>>> import numpy as np
>>> from numpy import linalg as LA
>>> np.set_printoptions(precision=2, suppress=True, linewidth=140, floatmode="fixed")
>>> A = np.loadtxt("x.csv", delimiter=",")
>>> print(A)
[[ 49.00 -16.00  16.00  16.00   1.00   3.00   9.00]
 [-16.00  36.00 -10.00   3.00  -7.00  29.00  -4.00]
 [ 16.00 -10.00  38.00 -10.00  -2.00  14.00  -4.00]
 [ 16.00   3.00 -10.00  44.00  -7.00   5.00  -2.00]
 [  1.00  -7.00  -2.00  -7.00  37.00 -10.00  26.00]
 [  3.00  29.00  14.00   5.00 -10.00  45.00  -9.00]
 [  9.00  -4.00  -4.00  -2.00  26.00  -9.00  36.00]]
>>> print(np.allclose(A @ A.T, A.T @ A))
True
>>> print((A + A.T) / 2)
[[ 49.00 -16.00  16.00  16.00   1.00   3.00   9.00]
 [-16.00  36.00 -10.00   3.00  -7.00  29.00  -4.00]
 [ 16.00 -10.00  38.00 -10.00  -2.00  14.00  -4.00]
 [ 16.00   3.00 -10.00  44.00  -7.00   5.00  -2.00]
 [  1.00  -7.00  -2.00  -7.00  37.00 -10.00  26.00]
 [  3.00  29.00  14.00   5.00 -10.00  45.00  -9.00]
 [  9.00  -4.00  -4.00  -2.00  26.00  -9.00  36.00]]
>>> print(np.trace(A))
285.0
>>> print(np.allclose(A, A.T))
True
>>> evals, vecs = LA.eigh(A)
>>> x0 = np.array([1, 2, 2, 2, 1, 1, 1])
>>> print(np.abs(A).sum(axis=1).max(), np.round(np.abs(evals).max(), 2))
115.0 85.5
>>> print(vecs * np.maximum(evals, 0) @ vecs.T)
[[ 49.00 -16.00  16.00  16.00   1.00   3.00   9.00]
 [-16.00  36.00 -10.00   3.00  -7.00  29.00  -4.00]
 [ 16.00 -10.00  38.00 -10.00  -2.00  14.00  -4.00]
 [ 16.00   3.00 -10.00  44.00  -7.00   5.00  -2.00]
 [  1.00  -7.00  -2.00  -7.00  37.00 -10.00  26.00]
 [  3.00  29.00  14.00   5.00 -10.00  45.00  -9.00]
 [  9.00  -4.00  -4.00  -2.00  26.00  -9.00  36.00]]
>>> print(LA.eigvalsh(A[1:, 1:]))
[ 2.29 10.16 34.33 50.84 54.16 84.22]
>>> arr = np.array([[1.0, -2.0, 2.0, 0.0],
...     [0.0, 3.0, 0.0, 0.0],
...     [0.0, 0.0, 3.0, 0.0],
...     [-2.0, -2.0, 2.0, 3.0]])
>>> evals, vecs = LA.eig(arr)
>>> print(np.sort(LA.eigvals(arr.T)))
[1.00 3.00 3.00 3.00]
>>> print(arr @ vecs[:, 0] - evals[0] * vecs[:, 0])
[0.00 0.00 0.00 0.00]
>>> out = np.array([[-1, 2], [-3, -2]])
>>> cent = np.kron(out, arr)
>>> print(cent.shape)
(8, 8)
>>> print(LA.matrix_rank(cent))
8
>>> blk = np.stack([arr, 5 * arr, arr[::-1]])
>>> print((blk @ arr.T).shape)
(3, 4, 4)
>>> print(LA.matrix_rank(blk))
[4 4 4]
>>> print(blk.sum(axis=0))
[[  4.00 -14.00  14.00   3.00]
 [  0.00  18.00   3.00   0.00]
 [  0.00   3.00  18.00   0.00]
 [-11.00 -14.00  14.00  18.00]]
>>> print(LA.det(blk))
[   27.00 16875.00    27.00]
>>> print(np.einsum("bij,cij->bc", blk, blk))
[[  48.00  240.00   12.00]
 [ 240.00 1200.00   60.00]
 [  12.00   60.00   48.00]]
>>> f, g = arr[2], arr[0]
>>> print(f @ g)
6.0
>>> pr = (f @ g) / (f @ f) * f
>>> print(np.outer(f, g))
[[ 0.00 -0.00  0.00  0.00]
 [ 0.00 -0.00  0.00  0.00]
 [ 3.00 -6.00  6.00  0.00]
 [ 0.00 -0.00  0.00  0.00]]
>>> print((g - pr) @ f)
0.0
>>> print(g - pr)
[ 1.00 -2.00  0.00  0.00]
>>> print(LA.matrix_rank(np.outer(f, g)))
1
>>> print(round(float(LA.norm(f + g) ** 2 + LA.norm(f - g) ** 2), 2))
36.0
>>> out = arr / LA.norm(arr, axis=1, keepdims=True)
>>> G = out @ out.T
>>> print(np.argwhere(np.triu(np.abs(G) > 0.95, 1)))
[]
>>> print((np.abs(G) > 0.9).astype(int))
[[1 0 0 0]
 [0 1 0 0]
 [0 0 1 0]
 [0 0 0 1]]
>>> print(LA.norm(out, axis=1))
[1.00 1.00 1.00 1.00]
>>> W0 = np.loadtxt("layer11.csv", delimiter=",")
>>> print(W0)
[[-2.58 -4.27 -0.29 -3.06  3.74 -4.92 -4.36  2.17 -6.45 -1.07  0.58]
 [-5.40 -1.11  3.61 -5.63 -6.29 -4.05  4.74  4.83 -3.37 -3.99 -2.79]
 [ 3.77 -0.55 -0.16  1.17  4.15  4.25 -2.16  2.04  0.77  5.47  0.31]
 [-2.05  5.17 -1.07  3.01 -6.84 -2.62  5.51 -7.01  4.97 -6.39 -0.20]
 [-0.79  8.25 -0.76  2.47 -5.95 -9.22  8.81  0.21  2.29 -2.10 -3.27]
 [-1.90  0.92  0.82 -2.56 -0.87 -7.28  2.66  5.24 -3.83 -0.01 -2.35]
 [-1.84 -4.55  3.23 -3.30 -2.94  8.32 -0.96 -0.20  1.10 -1.40  0.67]
 [-4.25 -3.19  1.80 -2.45 -5.23  3.93 -0.10 -4.19  1.14 -6.54  1.26]
 [ 0.68 -2.09 -1.67  1.60  2.42  3.61 -4.39 -4.83  0.84 -0.86  2.82]
 [-0.84  1.06  0.99 -1.93 -0.60 -5.58  2.85  5.45 -3.18  1.23 -2.49]
 [-3.75 -2.53  0.79 -2.75 -1.57 -3.83 -0.80  0.03 -3.62 -4.29  0.19]
 [-0.15  0.91  0.69 -1.19 -0.59 -2.38  2.41  3.41 -1.03  0.91 -1.78]
 [ 3.47 -2.69 -1.79  2.35  6.05  6.12 -6.63 -3.14  0.84  3.36  3.00]
 [ 0.83  6.92  0.73  0.56 -3.03 -8.00  8.29  6.43  0.15  2.91 -4.62]
 [-2.63 -4.51  3.88 -6.39 -0.14 -1.12  0.27  8.70 -5.70  1.28 -2.10]
 [ 1.45 -7.94  1.18 -3.64  7.50  6.20 -8.38  4.36 -5.05  4.82  1.79]]
>>> P = W0 @ LA.solve(W0.T @ W0, W0.T)
>>> print(np.diag(P))
[0.95 0.69 0.26 0.93 0.47 0.89 0.84 0.54 0.72 0.61 0.75 0.79 0.47 0.56 0.75 0.78]
>>> print(np.round(LA.eigvalsh(P), 2) + 0)
[0.00 0.00 0.00 0.00 0.00 1.00 1.00 1.00 1.00 1.00 1.00 1.00 1.00 1.00 1.00 1.00]
>>> print(P @ W0[:, 0])
[-2.58 -5.40  3.77 -2.05 -0.79 -1.90 -1.84 -4.25  0.68 -0.84 -3.75 -0.15  3.47  0.83 -2.63  1.45]
>>> rng = np.random.default_rng(636987)
>>> idx = rng.permutation(4)
>>> print(idx)
[0 1 2 3]
>>> out = arr[idx][:, idx]
>>> print(round(LA.det(out), 2), round(LA.det(arr[idx]), 2))
27.0 27.0
>>> print(np.allclose(out, arr))
True
>>> print(out)
[[ 1.00 -2.00  2.00  0.00]
 [ 0.00  3.00  0.00  0.00]
 [ 0.00  0.00  3.00  0.00]
 [-2.00 -2.00  2.00  3.00]]
>>> print(np.trace(out))
10.0
>>> print(np.einsum("ii->", out))
10.0
>>> print(np.kron(np.eye(2, dtype=int), out))
[[ 1.00 -2.00  2.00  0.00  0.00 -0.00  0.00  0.00]
 [ 0.00  3.00  0.00  0.00  0.00  0.00  0.00  0.00]
 [ 0.00  0.00  3.00  0.00  0.00  0.00  0.00  0.00]
 [-2.00 -2.00  2.00  3.00 -0.00 -0.00  0.00  0.00]
 [ 0.00 -0.00  0.00  0.00  1.00 -2.00  2.00  0.00]
 [ 0.00  0.00  0.00  0.00  0.00  3.00  0.00  0.00]
 [ 0.00  0.00  0.00  0.00  0.00  0.00  3.00  0.00]
 [-0.00 -0.00  0.00  0.00 -2.00 -2.00  2.00  3.00]]
>>> print(round(float(LA.det(2 * out)), 2), np.round(LA.det(out), 2))
432.0 27.0
>>> K = np.loadtxt("data.csv", delimiter=",")
>>> print(K)
[[1.00 0.00 0.00 0.00]
 [0.00 1.00 0.00 0.00]
 [0.00 0.00 1.00 0.00]
 [0.00 0.00 0.00 1.00]]
>>> # columns are unit length and at right angles
>>> x0 = np.array([-1, 1, 1, 2])
>>> print(LA.inv(K))
[[1.00 0.00 0.00 0.00]
 [0.00 1.00 0.00 0.00]
 [0.00 0.00 1.00 0.00]
 [0.00 0.00 0.00 1.00]]
